$ ipython --no-banner

In [1]: import numpy as np

In [2]: np.set_printoptions(precision=4, suppress=True, linewidth=140, legacy="1.25")

In [3]: J = np.array([[-3.0, 1.0, 0.0, 0.0, 0.0, 0.0],
   ...:     [0.0, -3.0, 1.0, 0.0, 0.0, 0.0],
   ...:     [0.0, 0.0, -3.0, 1.0, 0.0, 0.0],
   ...:     [0.0, 0.0, 0.0, -3.0, 1.0, 0.0],
   ...:     [0.0, 0.0, 0.0, 0.0, -3.0, 1.0],
   ...:     [0.0, 0.0, 0.0, 0.0, 0.0, -3.0]])

In [4]: J
Out[4]: 
array([[-3.,  1.,  0.,  0.,  0.,  0.],
       [ 0., -3.,  1.,  0.,  0.,  0.],
       [ 0.,  0., -3.,  1.,  0.,  0.],
       [ 0.,  0.,  0., -3.,  1.,  0.],
       [ 0.,  0.,  0.,  0., -3.,  1.],
       [ 0.,  0.,  0.,  0.,  0., -3.]])

In [5]: x = np.array([-1, -2, 3, -2, -2, 0])

In [6]: target = J @ x

In [7]: target
Out[7]: array([  1.,   9., -11.,   4.,   6.,   0.])

In [8]: np.linalg.solve(J, target)
Out[8]: array([-1., -2.,  3., -2., -2., -0.])

In [9]: np.linalg.solve(J.T, J[5])
Out[9]: array([-0., -0., -0., -0., -0.,  1.])

In [10]: rng = np.random.default_rng(52)

In [11]: z = rng.permutation(6)

In [12]: B = J[:, z] * rng.choice([-1, 1], 6)

In [13]: B
Out[13]: 
array([[-0., -0.,  0., -1.,  0., -3.],
       [-0., -1.,  0.,  3.,  0.,  0.],
       [-0.,  3.,  1., -0.,  0.,  0.],
       [-1., -0., -3., -0.,  0.,  0.],
       [ 3., -0.,  0., -0.,  1.,  0.],
       [-0., -0.,  0., -0., -3.,  0.]])

In [14]: left, _, Vh = np.linalg.svd(J.T @ B)

In [15]: z
Out[15]: array([4, 2, 3, 1, 5, 0])

In [16]: np.round(np.linalg.lstsq(J, B)[0], 4) + 0
Out[16]: 
array([[ 0.,  0.,  0.,  0.,  0.,  1.],
       [ 0.,  0.,  0., -1.,  0.,  0.],
       [ 0., -1.,  0.,  0.,  0.,  0.],
       [ 0.,  0.,  1.,  0.,  0.,  0.],
       [-1.,  0.,  0.,  0.,  0.,  0.],
       [ 0.,  0.,  0.,  0.,  1.,  0.]])

In [17]: round(float(np.abs(np.linalg.eigvals(J)).max()), 4)
Out[17]: 3.0

In [18]: assert J == J.T
ValueError: The truth value of an array with more than one element is ambiguous. Use a.any() or a.all()


In [19]: J @ J
Out[19]: 
array([[ 9., -6.,  1.,  0.,  0.,  0.],
       [ 0.,  9., -6.,  1.,  0.,  0.],
       [ 0.,  0.,  9., -6.,  1.,  0.],
       [ 0.,  0.,  0.,  9., -6.,  1.],
       [ 0.,  0.,  0.,  0.,  9., -6.],
       [ 0.,  0.,  0.,  0.,  0.,  9.]])

In [20]: K = np.loadtxt("a.csv", delimiter=",")

In [21]: K
Out[21]: 
array([[-2.,  0.,  0.,  0.,  0.,  0.,  0.,  0.,  0.,  0.,  0.],
       [ 1.,  1.,  0.,  0.,  0.,  0.,  0.,  0.,  0.,  0.,  0.],
       [ 2.,  2.,  2.,  0.,  0.,  0.,  0.,  0.,  0.,  0.,  0.],
       [-2., -2., -2., -2.,  0.,  0.,  0.,  0.,  0.,  0.,  0.],
       [ 2.,  2.,  2.,  2.,  0.,  0.,  0.,  0.,  0.,  0.,  0.],
       [ 2.,  2.,  1.,  2.,  1., -1.,  0.,  0.,  0.,  0.,  0.],
       [ 0.,  2.,  1., -1., -2.,  1., -2.,  0.,  0.,  0.,  0.],
       [-1.,  0.,  0.,  1.,  0.,  2., -1.,  1.,  0.,  0.,  0.],
       [-1.,  0.,  2.,  0., -1.,  2., -1., -2.,  0.,  0.,  0.],
       [-2.,  1.,  1., -2.,  1.,  2., -1.,  1., -2.,  2.,  0.],
       [ 2.,  0.,  2.,  0.,  2.,  1., -2.,  0., -2.,  1., -2.]])

In [22]: T = np.stack([K, -2 * K, K[::-1]])

In [23]: np.einsum("bij,cij->bc", T, T)
Out[23]: 
array([[ 154., -308.,   17.],
       [-308.,  616.,  -34.],
       [  17.,  -34.,  154.]])

In [24]: (T @ K.T).shape
Out[24]: (3, 11, 11)

In [25]: np.linalg.norm(T, axis=(1, 2))
Out[25]: array([12.4097, 24.8193, 12.4097])

In [26]: np.linalg.matrix_rank(T.reshape(3, -1))
Out[26]: 2

In [27]: T.shape
Out[27]: (3, 11, 11)

In [28]: T.sum(axis=0)
Out[28]: 
array([[ 4.,  0.,  2.,  0.,  2.,  1., -2.,  0., -2.,  1., -2.],
       [-3.,  0.,  1., -2.,  1.,  2., -1.,  1., -2.,  2.,  0.],
       [-3., -2.,  0.,  0., -1.,  2., -1., -2.,  0.,  0.,  0.],
       [ 1.,  2.,  2.,  3.,  0.,  2., -1.,  1.,  0.,  0.,  0.],
       [-2.,  0., -1., -3., -2.,  1., -2.,  0.,  0.,  0.,  0.],
       [ 0.,  0.,  0.,  0.,  0.,  0.,  0.,  0.,  0.,  0.,  0.],
       [ 2.,  0.,  1.,  3.,  2., -1.,  2.,  0.,  0.,  0.,  0.],
       [-1., -2., -2., -3.,  0., -2.,  1., -1.,  0.,  0.,  0.],
       [ 3.,  2.,  0.,  0.,  1., -2.,  1.,  2.,  0.,  0.,  0.],
       [ 3.,  0., -1.,  2., -1., -2.,  1., -1.,  2., -2.,  0.],
       [-4.,  0., -2.,  0., -2., -1.,  2.,  0.,  2., -1.,  2.]])

In [29]: r = np.linalg.matrix_rank(K)

In [30]: r
Out[30]: 10

In [31]: ns = np.linalg.svd(K)[2][r:].T

In [32]: np.linalg.matrix_rank(K.T @ K), np.linalg.matrix_rank(K @ K.T)
Out[32]: (10, 10)

In [33]: np.round(ns[:, 0] / ns[np.abs(ns[:, 0]).round(6).argmax(), 0], 4) + 0
Out[33]: array([ 0. ,  0. ,  0. ,  0. ,  0. ,  0. ,  0. ,  0. ,  1. ,  1. , -0.5])

In [34]: np.round(ns @ ns.T, 4) + 0
Out[34]: 
array([[ 0.    ,  0.    ,  0.    ,  0.    ,  0.    ,  0.    ,  0.    ,  0.    ,  0.    ,  0.    ,  0.    ],
       [ 0.    ,  0.    ,  0.    ,  0.    ,  0.    ,  0.    ,  0.    ,  0.    ,  0.    ,  0.    ,  0.    ],
       [ 0.    ,  0.    ,  0.    ,  0.    ,  0.    ,  0.    ,  0.    ,  0.    ,  0.    ,  0.    ,  0.    ],
       [ 0.    ,  0.    ,  0.    ,  0.    ,  0.    ,  0.    ,  0.    ,  0.    ,  0.    ,  0.    ,  0.    ],
       [ 0.    ,  0.    ,  0.    ,  0.    ,  0.    ,  0.    ,  0.    ,  0.    ,  0.    ,  0.    ,  0.    ],
       [ 0.    ,  0.    ,  0.    ,  0.    ,  0.    ,  0.    ,  0.    ,  0.    ,  0.    ,  0.    ,  0.    ],
       [ 0.    ,  0.    ,  0.    ,  0.    ,  0.    ,  0.    ,  0.    ,  0.    ,  0.    ,  0.    ,  0.    ],
       [ 0.    ,  0.    ,  0.    ,  0.    ,  0.    ,  0.    ,  0.    ,  0.    ,  0.    ,  0.    ,  0.    ],
       [ 0.    ,  0.    ,  0.    ,  0.    ,  0.    ,  0.    ,  0.    ,  0.    ,  0.4444,  0.4444, -0.2222],
       [ 0.    ,  0.    ,  0.    ,  0.    ,  0.    ,  0.    ,  0.    ,  0.    ,  0.4444,  0.4444, -0.2222],
       [ 0.    ,  0.    ,  0.    ,  0.    ,  0.    ,  0.    ,  0.    ,  0.    , -0.2222, -0.2222,  0.1111]])

In [35]: np.linalg.lstsq(K[:-1].T, K[-1])[2]
Out[35]: 9

In [36]: np.round(K @ np.linalg.pinv(K) @ K, 4) + 0
Out[36]: 
array([[-2.,  0.,  0.,  0.,  0.,  0.,  0.,  0.,  0.,  0.,  0.],
       [ 1.,  1.,  0.,  0.,  0.,  0.,  0.,  0.,  0.,  0.,  0.],
       [ 2.,  2.,  2.,  0.,  0.,  0.,  0.,  0.,  0.,  0.,  0.],
       [-2., -2., -2., -2.,  0.,  0.,  0.,  0.,  0.,  0.,  0.],
       [ 2.,  2.,  2.,  2.,  0.,  0.,  0.,  0.,  0.,  0.,  0.],
       [ 2.,  2.,  1.,  2.,  1., -1.,  0.,  0.,  0.,  0.,  0.],
       [ 0.,  2.,  1., -1., -2.,  1., -2.,  0.,  0.,  0.,  0.],
       [-1.,  0.,  0.,  1.,  0.,  2., -1.,  1.,  0.,  0.,  0.],
       [-1.,  0.,  2.,  0., -1.,  2., -1., -2.,  0.,  0.,  0.],
       [-2.,  1.,  1., -2.,  1.,  2., -1.,  1., -2.,  2.,  0.],
       [ 2.,  0.,  2.,  0.,  2.,  1., -2.,  0., -2.,  1., -2.]])

In [37]: np.round(np.trace(np.linalg.pinv(K) @ K), 4)
Out[37]: 10.0

In [38]: np.unique(K.round(6), axis=0).shape
Out[38]: (11, 11)

In [39]: feats = (rng.random((11, 11)) < 0.3) + np.eye(11)

In [40]: feats /= feats.sum(axis=1, keepdims=True)

In [41]: feats
Out[41]: 
array([[0.3333, 0.1667, 0.    , 0.    , 0.    , 0.1667, 0.1667, 0.    , 0.1667, 0.    , 0.    ],
       [0.    , 0.5   , 0.    , 0.    , 0.    , 0.    , 0.    , 0.25  , 0.    , 0.25  , 0.    ],
       [0.25  , 0.    , 0.25  , 0.    , 0.    , 0.    , 0.    , 0.    , 0.    , 0.25  , 0.25  ],
       [0.5   , 0.    , 0.    , 0.5   , 0.    , 0.    , 0.    , 0.    , 0.    , 0.    , 0.    ],
       [0.    , 0.2   , 0.2   , 0.    , 0.2   , 0.2   , 0.    , 0.    , 0.    , 0.2   , 0.    ],
       [0.    , 0.    , 0.2   , 0.    , 0.    , 0.2   , 0.2   , 0.2   , 0.2   , 0.    , 0.    ],
       [0.    , 0.    , 0.    , 0.2   , 0.2   , 0.    , 0.4   , 0.    , 0.    , 0.    , 0.2   ],
       [0.1429, 0.    , 0.1429, 0.    , 0.    , 0.1429, 0.    , 0.2857, 0.1429, 0.1429, 0.    ],
       [0.1111, 0.    , 0.1111, 0.1111, 0.1111, 0.1111, 0.1111, 0.1111, 0.1111, 0.    , 0.1111],
       [0.1667, 0.    , 0.    , 0.    , 0.    , 0.1667, 0.    , 0.    , 0.1667, 0.3333, 0.1667],
       [0.25  , 0.    , 0.    , 0.    , 0.    , 0.    , 0.    , 0.25  , 0.    , 0.25  , 0.25  ]])

In [42]: np.sort(np.abs(np.linalg.eigvals(feats)))[::-1]
Out[42]: array([1.    , 0.4943, 0.4943, 0.4128, 0.4128, 0.2743, 0.2743, 0.2212, 0.2212, 0.0889, 0.0889])

In [43]: np.linalg.matrix_power(feats, 100)
Out[43]: 
array([[0.1695, 0.0713, 0.0688, 0.0594, 0.0371, 0.0995, 0.0973, 0.0982, 0.0921, 0.118 , 0.0887],
       [0.1695, 0.0713, 0.0688, 0.0594, 0.0371, 0.0995, 0.0973, 0.0982, 0.0921, 0.118 , 0.0887],
       [0.1695, 0.0713, 0.0688, 0.0594, 0.0371, 0.0995, 0.0973, 0.0982, 0.0921, 0.118 , 0.0887],
       [0.1695, 0.0713, 0.0688, 0.0594, 0.0371, 0.0995, 0.0973, 0.0982, 0.0921, 0.118 , 0.0887],
       [0.1695, 0.0713, 0.0688, 0.0594, 0.0371, 0.0995, 0.0973, 0.0982, 0.0921, 0.118 , 0.0887],
       [0.1695, 0.0713, 0.0688, 0.0594, 0.0371, 0.0995, 0.0973, 0.0982, 0.0921, 0.118 , 0.0887],
       [0.1695, 0.0713, 0.0688, 0.0594, 0.0371, 0.0995, 0.0973, 0.0982, 0.0921, 0.118 , 0.0887],
       [0.1695, 0.0713, 0.0688, 0.0594, 0.0371, 0.0995, 0.0973, 0.0982, 0.0921, 0.118 , 0.0887],
       [0.1695, 0.0713, 0.0688, 0.0594, 0.0371, 0.0995, 0.0973, 0.0982, 0.0921, 0.118 , 0.0887],
       [0.1695, 0.0713, 0.0688, 0.0594, 0.0371, 0.0995, 0.0973, 0.0982, 0.0921, 0.118 , 0.0887],
       [0.1695, 0.0713, 0.0688, 0.0594, 0.0371, 0.0995, 0.0973, 0.0982, 0.0921, 0.118 , 0.0887]])

In [44]: feats.sum(axis=1)
Out[44]: array([1., 1., 1., 1., 1., 1., 1., 1., 1., 1., 1.])

In [45]: pr = np.eye(11)[9]

In [46]: for _ in range(6):
    ...:     pr = pr @ feats
    ...:     print(pr.round(4))
    ...: 
[0.1667 0.     0.     0.     0.     0.1667 0.     0.     0.1667 0.3333 0.1667]
[0.1713 0.0278 0.0519 0.0185 0.0185 0.1352 0.0796 0.0935 0.1352 0.1528 0.1157]
[0.1621 0.0461 0.0721 0.0402 0.0347 0.1131 0.1025 0.1047 0.1094 0.1168 0.0983]
[0.1633 0.057  0.0747 0.0528 0.0396 0.1032 0.1028 0.1008 0.0962 0.115  0.0947]
[0.1674 0.0636 0.0723 0.0576 0.0392 0.1    0.0997 0.0981 0.0921 0.1172 0.0928]
[0.1697 0.0676 0.0702 0.059  0.038  0.0995 0.098  0.0974 0.0917 0.1181 0.091 ]

In [47]: f = np.array([4, 9, 8])

In [48]: np.cross(feats[2, :3], feats[0, :3])
Out[48]: array([-0.0417,  0.0833,  0.0417])

In [49]: np.convolve(feats[2], f)
Out[49]: array([1.  , 2.25, 3.  , 2.25, 2.  , 0.  , 0.  , 0.  , 0.  , 1.  , 3.25, 4.25, 2.  ])

In [50]: O, R = np.linalg.qr(feats)

In [51]: np.trace(O @ O.T)
Out[51]: 11.0

In [52]: np.abs(np.diag(R))
Out[52]: array([0.7394, 0.5587, 0.3946, 0.41  , 0.2297, 0.2665, 0.3623, 0.3858, 0.0732, 0.3316, 0.0874])

In [53]: np.allclose(R.T @ R, feats.T @ feats)
Out[53]: True

In [54]: O.shape, R.shape
Out[54]: ((11, 11), (11, 11))

In [55]: np.round(O @ R, 4) + 0
Out[55]: 
array([[0.3333, 0.1667, 0.    , 0.    , 0.    , 0.1667, 0.1667, 0.    , 0.1667, 0.    , 0.    ],
       [0.    , 0.5   , 0.    , 0.    , 0.    , 0.    , 0.    , 0.25  , 0.    , 0.25  , 0.    ],
       [0.25  , 0.    , 0.25  , 0.    , 0.    , 0.    , 0.    , 0.    , 0.    , 0.25  , 0.25  ],
       [0.5   , 0.    , 0.    , 0.5   , 0.    , 0.    , 0.    , 0.    , 0.    , 0.    , 0.    ],
       [0.    , 0.2   , 0.2   , 0.    , 0.2   , 0.2   , 0.    , 0.    , 0.    , 0.2   , 0.    ],
       [0.    , 0.    , 0.2   , 0.    , 0.    , 0.2   , 0.2   , 0.2   , 0.2   , 0.    , 0.    ],
       [0.    , 0.    , 0.    , 0.2   , 0.2   , 0.    , 0.4   , 0.    , 0.    , 0.    , 0.2   ],
       [0.1429, 0.    , 0.1429, 0.    , 0.    , 0.1429, 0.    , 0.2857, 0.1429, 0.1429, 0.    ],
       [0.1111, 0.    , 0.1111, 0.1111, 0.1111, 0.1111, 0.1111, 0.1111, 0.1111, 0.    , 0.1111],
       [0.1667, 0.    , 0.    , 0.    , 0.    , 0.1667, 0.    , 0.    , 0.1667, 0.3333, 0.1667],
       [0.25  , 0.    , 0.    , 0.    , 0.    , 0.    , 0.    , 0.25  , 0.    , 0.25  , 0.25  ]])

In [56]: round(float(abs(R[0, 0])), 4), round(float(np.linalg.norm(feats[:, 0])), 4)
Out[56]: (0.7394, 0.7394)

In [57]: arr = np.load("layer12.npy")

In [58]: arr
Out[58]: 
array([[ 2, -4,  6, -4,  0, -4,  2],
       [ 3,  2, -5,  4,  1, -7,  0],
       [-2, -2,  4,  0,  1, -3,  3],
       [ 7, -1, -1, -3, -1, -4, -2],
       [-2, -1,  2,  3,  2, -7,  4],
       [ 1,  3, -5, -1, -2,  9, -5],
       [ 4, -2,  2, -4, -1, -1, -1],
       [-7, -6, 13, -4,  1,  1,  6],
       [ 2,  3, -6,  3,  0, -1, -2]])

In [59]: np.sort(np.linalg.eigvals(K))
Out[59]: array([-2., -2., -2., -2., -1.,  0.,  0.,  1.,  1.,  2.,  2.])

In [60]: K @ K
Out[60]: 
array([[ 4.,  0.,  0.,  0.,  0.,  0.,  0.,  0.,  0.,  0.,  0.],
       [-1.,  1.,  0.,  0.,  0.,  0.,  0.,  0.,  0.,  0.,  0.],
       [ 2.,  6.,  4.,  0.,  0.,  0.,  0.,  0.,  0.,  0.,  0.],
       [ 2., -2.,  0.,  4.,  0.,  0.,  0.,  0.,  0.,  0.,  0.],
       [-2.,  2.,  0., -4.,  0.,  0.,  0.,  0.,  0.,  0.,  0.],
       [-4.,  0., -1., -4., -1.,  1.,  0.,  0.,  0.,  0.,  0.],
       [ 4.,  0., -1.,  2.,  5., -3.,  4.,  0.,  0.,  0.,  0.],
       [ 3.,  0., -1.,  4.,  4., -1.,  1.,  1.,  0.,  0.,  0.],
       [10.,  4.,  3.,  1.,  4., -7.,  4., -2.,  0.,  0.,  0.],
       [14., 13.,  7.,  8.,  8., -1.,  1.,  7., -4.,  4.,  0.],
       [ 2.,  7.,  0.,  6.,  4., -7.,  9.,  5.,  2.,  0.,  4.]])
